>>> import numpy as np
>>> np.set_printoptions(precision=3, suppress=True, linewidth=120, floatmode="fixed")
>>> m1 = np.load("mat.npy")
>>> m1
array([[ 4.000,  1.000,  0.000],
       [ 0.000, -1.000,  1.000],
       [ 0.000,  0.000,  1.000]])
>>> # triangular, det is the product of the diagonal
>>> Uu, sigma, VT = np.linalg.svd(m1, full_matrices=False)
>>> np.abs(Uu[:, 0]).round(6).argmax()
np.int64(0)
>>> np.round(Uu.T @ Uu, 3) + 0
array([[1.000, 0.000, 0.000],
       [0.000, 1.000, 0.000],
       [0.000, 0.000, 1.000]])
>>> np.round(Uu.T @ m1 @ VT.T, 3) + 0
array([[4.131, 0.000, 0.000],
       [0.000, 1.603, 0.000],
       [0.000, 0.000, 0.604]])
>>> Uu.shape, sigma.shape, VT.shape
((3, 3), (3,), (3, 3))
>>> print(m1 @ m1)
[[16.000  3.000  1.000]
 [ 0.000  1.000  0.000]
 [ 0.000  0.000  1.000]]
>>> print(np.round(np.linalg.det(m1), 3))
-4.0
>>> (m1 + m1.T) / 2
array([[ 4.000,  0.500,  0.000],
       [ 0.500, -1.000,  0.500],
       [ 0.000,  0.500,  1.000]])
>>> np.allclose(m1 @ m1.T, m1.T @ m1)
False
>>> P = np.triu(np.array([[2, -2, 5], [-3, 1, -3], [-4, 2, -1]]), 1) + np.eye(3)
>>> out = P @ m1 @ np.linalg.inv(P)
>>> np.trace(out), np.trace(m1)
(np.float64(4.0), np.float64(4.0))
>>> np.linalg.matrix_rank(out)
np.int64(3)
>>> out = np.array([[0.2, 1.2], [1.6, -0.3], [0.3, -0.8], [-0.5, 1.0]])
>>> C = np.array([[2.2, 0.8, 0.0], [0.1, 0.2, 0.6]])
>>> E = out @ C
>>> E
array([[ 0.560,  0.400,  0.720],
       [ 3.490,  1.220, -0.180],
       [ 0.580,  0.080, -0.480],
       [-1.000, -0.200,  0.600]])
>>> np.linalg.cond(E) > 100
np.True_
>>> [round(float(x), 3) for x in np.linalg.svd(E, compute_uv=False)[:3]]
[3.941, 1.064, 0.0]
>>> np.argsort(-np.linalg.norm(E, axis=0).round(6), kind="stable")[:3]
array([0, 1, 2])
>>> rank = np.linalg.matrix_rank(E)
>>> print(rank)
2
>>> ns = np.linalg.svd(E)[2][rank:].T
>>> np.linalg.matrix_rank(E.T @ E), np.linalg.matrix_rank(E @ E.T)
(np.int64(2), np.int64(2))
>>> [int(np.linalg.matrix_rank(np.delete(E, i, axis=0))) for i in range(4)]
[2, 2, 2, 2]
>>> np.round(E @ ns, 3) + 0
array([[0.000],
       [0.000],
       [0.000],
       [0.000]])
>>> print(ns @ ns.T)
[[ 0.110 -0.301  0.082]
 [-0.301  0.829 -0.226]
 [ 0.082 -0.226  0.062]]
>>> W = np.array([[1, 3, 2, 2, 0, 2], [0, 2, 1, 1, 0, 3], [0, 0, 3, 0, 3, 2]])
>>> beta = np.array([0, -1, -1, 2, 2, 2])
>>> hid = np.maximum(E @ W + beta, 0)
>>> np.linalg.matrix_rank(hid)
np.int64(4)
>>> C = np.array([[-2, 3], [5, 1], [-2, 4], [0, 3], [-3, -5], [1, -3]])
>>> hid @ C
array([[ -5.800, -13.640],
       [ 47.150,  35.480],
       [  4.100,   2.240],
       [-10.800, -20.800]])
>>> q, _ = np.linalg.qr(np.array([[1.9, 0.2, 0.2],
...     [0.4, -1.4, 0.7],
...     [0.7, -2.1, 0.6],
...     [1.4, -0.5, 0.8]]))
>>> A = q @ q.T
>>> A
array([[ 0.900, -0.236,  0.113,  0.147],
       [-0.236,  0.443,  0.266,  0.347],
       [ 0.113,  0.266,  0.873, -0.166],
       [ 0.147,  0.347, -0.166,  0.784]])
>>> # projection: eigenvalues are 0 or 1
>>> print(E @ np.linalg.pinv(E) @ E)
[[ 0.560  0.400  0.720]
 [ 3.490  1.220 -0.180]
 [ 0.580  0.080 -0.480]
 [-1.000 -0.200  0.600]]
>>> np.round(np.trace(np.linalg.pinv(E) @ E), 3)
np.float64(2.0)
>>> np.unique(E.round(6), axis=0).shape
(4, 3)
>>> np.abs(np.diag(np.linalg.qr(E)[1])) > 1e-9
array([ True,  True, False])
>>> print(np.linalg.lstsq(E[:-1].T, E[-1])[2])
2
>>> W = np.array([[4, 3, 1, -3, -3],
...     [-4, 5, 4, -4, 4],
...     [2, -4, 2, 3, 3],
...     [1, 4, 4, 3, -1]])
>>> beta = np.array([0, -3, -3, 2, 3])
>>> hid = np.maximum(A @ W + beta, 0)
>>> (hid > 0).mean(axis=0)
array([0.500, 0.250, 0.500, 1.000, 0.750])
>>> np.linalg.matrix_rank(hid)
np.int64(4)
>>> print((hid > 0).astype(int))
[[1 0 0 1 0]
 [0 0 1 1 1]
 [1 0 0 1 1]
 [0 1 1 1 1]]
>>> hid
array([[4.917, 0.000, 0.000, 1.026, 0.000],
       [0.000, 0.000, 0.455, 2.774, 5.934],
       [0.967, 0.000, 0.000, 2.718, 6.510],
       [0.000, 2.974, 1.339, 2.028, 2.664]])
>>> C = np.array([[4, 0], [2, 1], [4, 0], [2, 3], [5, 5]])
>>> hid @ C
array([[21.719,  3.077],
       [37.038, 37.990],
       [41.853, 40.703],
       [28.679, 22.377]])
>>> (hid @ C).round(6).argmax(axis=1)
array([0, 1, 0, 0])
>>> W @ C
array([[  5, -21],
       [ 22,  13],
       [ 29,  20],
       [ 29,   8]])
>>> arr = np.loadtxt("a.csv", delimiter=",")
>>> arr
array([[ 0.000,  0.000, -1.000,  1.000],
       [ 0.000,  0.000, -3.000, -3.000],
       [-1.000, -3.000,  0.000,  0.000],
       [ 1.000, -3.000,  0.000,  0.000]])
>>> # equal to its transpose
>>> out = np.array([[0, 2, -1], [0, 2, 3]])
>>> C = np.kron(out, m1)
>>> print(round(np.linalg.norm(C, 2), 3), np.round(np.linalg.norm(out, 2) * np.linalg.norm(m1, 2), 3))
14.966 14.966
>>> np.linalg.matrix_rank(C)
np.int64(6)
>>> x = np.array([-7, -2, 7, -5])
>>> rhs = arr @ x
>>> beta, lr = np.zeros(4), 1 / np.linalg.norm(arr, 2) ** 2
>>> for i in range(5):
...     beta -= lr * arr.T @ (arr @ beta - rhs)
...     if i % 1 == 0: print(i, round(np.linalg.norm(arr @ beta - rhs), 3))
... 
0 13.828
1 12.291
2 10.926
3 9.712
4 8.633
>>> beta
array([-3.115, -2.000,  3.670, -1.670])
>>> w, vecs = np.linalg.eigh(arr)
>>> x = np.array([1, -1, -1, -2])
>>> vecs * np.maximum(w, 0) @ vecs.T
array([[ 0.707,  0.000, -0.500,  0.500],
       [ 0.000,  2.121, -1.500, -1.500],
       [-0.500, -1.500,  1.414,  0.707],
       [ 0.500, -1.500,  0.707,  1.414]])
>>> out = np.linalg.invert(arr)
Traceback (most recent call last):
  File "<python-input-73>", line 1, in <module>
    out = np.linalg.invert(arr)
          ^^^^^^^^^^^^^^^^
AttributeError: module 'numpy.linalg' has no attribute 'invert'
>>> out = np.linalg.inv(arr)
>>> np.allclose(out, arr.T)
False
>>> out
array([[-0.000, -0.000, -0.500,  0.500],
       [-0.000, -0.000, -0.167, -0.167],
       [-0.500, -0.167, -0.000, -0.000],
       [ 0.500, -0.167,  0.000,  0.000]])
>>> round(np.linalg.slogdet(arr)[0], 3)
np.float64(1.0)
>>> np.linalg.det(arr) * out
array([[ -0.000,  -0.000, -18.000,  18.000],
       [ -0.000,  -0.000,  -6.000,  -6.000],
       [-18.000,  -6.000,  -0.000,  -0.000],
       [ 18.000,  -6.000,   0.000,   0.000]])
>>> print(np.round(arr @ out, 3) + 0)
[[1.000 0.000 0.000 0.000]
 [0.000 1.000 0.000 0.000]
 [0.000 0.000 1.000 0.000]
 [0.000 0.000 0.000 1.000]]
>>> J = np.load("case5.npy")
>>> J
array([[ 0.818, -0.273,  0.273],
       [-0.273,  0.091, -0.091],
       [ 0.273, -0.091,  0.091]])
>>> # a projection of rank 1
>>> w, vecs = np.linalg.eigh(J)
>>> x = np.array([-2, 1, 0])
>>> print(np.linalg.eigvalsh(J[1:, 1:]))
[0.000 0.182]
>>> round(x @ J @ x, 3)
np.float64(4.455)
>>> np.round(np.abs(J).sum(axis=1).max(), 3), np.abs(w).max()
(np.float64(1.364), np.float64(1.0))
>>> print((np.sign(vecs[:, -1].round(6)) == np.sign(vecs[0, -1].round(6))).astype(int))
[1 0 1]
>>> out = np.array([[4, 2, 2, -2], [2, -2, -3, 5], [-5, 3, 1, 1], [-5, 3, -1, 3]])
>>> K = np.triu(out, 1)
>>> K
array([[ 0,  2,  2, -2],
       [ 0,  0, -3,  5],
       [ 0,  0,  0,  1],
       [ 0,  0,  0,  0]])
>>> # triangular, det is the product of the diagonal
>>> ang = np.radians(30)
>>> Rm = np.eye(4)
>>> Rm[2, 2] = Rm[1, 1] = np.cos(ang)
>>> Rm[2, 1], Rm[1, 2] = -np.sin(ang), np.sin(ang)
>>> Rm
array([[ 1.000,  0.000,  0.000,  0.000],
       [ 0.000,  0.866,  0.500,  0.000],
       [ 0.000, -0.500,  0.866,  0.000],
       [ 0.000,  0.000,  0.000,  1.000]])
>>> out = K @ Rm.T
>>> round(float(np.linalg.det(Rm)), 3), round(float(np.trace(Rm)), 3)
(1.0, 3.732)
>>> np.allclose(K @ K.T, out @ out.T)
True
>>> out
array([[ 0.000,  2.732,  0.732, -2.000],
       [ 0.000, -1.500, -2.598,  5.000],
       [ 0.000,  0.000,  0.000,  1.000],
       [ 0.000,  0.000,  0.000,  0.000]])
>>> np.diff(K, axis=0)
array([[ 0, -2, -5,  7],
       [ 0,  0,  3, -4],
       [ 0,  0,  0, -1]])
>>> K.shape
(4, 4)
>>> K - K[0]
array([[ 0,  0,  0,  0],
       [ 0, -2, -5,  7],
       [ 0, -2, -2,  3],
       [ 0, -2, -2,  2]])
>>> np.count_nonzero(K)
np.int64(6)
>>> print(K.sum(axis=0))
[ 0  2 -1  4]
>>> np.abs(K).max()
np.int64(5)
>>> print(np.round(np.linalg.norm(K), 3))
6.856
>>> K.sum(axis=1)
array([2, 2, 1, 0])
>>> np.linalg.matrix_rank(K)
np.int64(3)
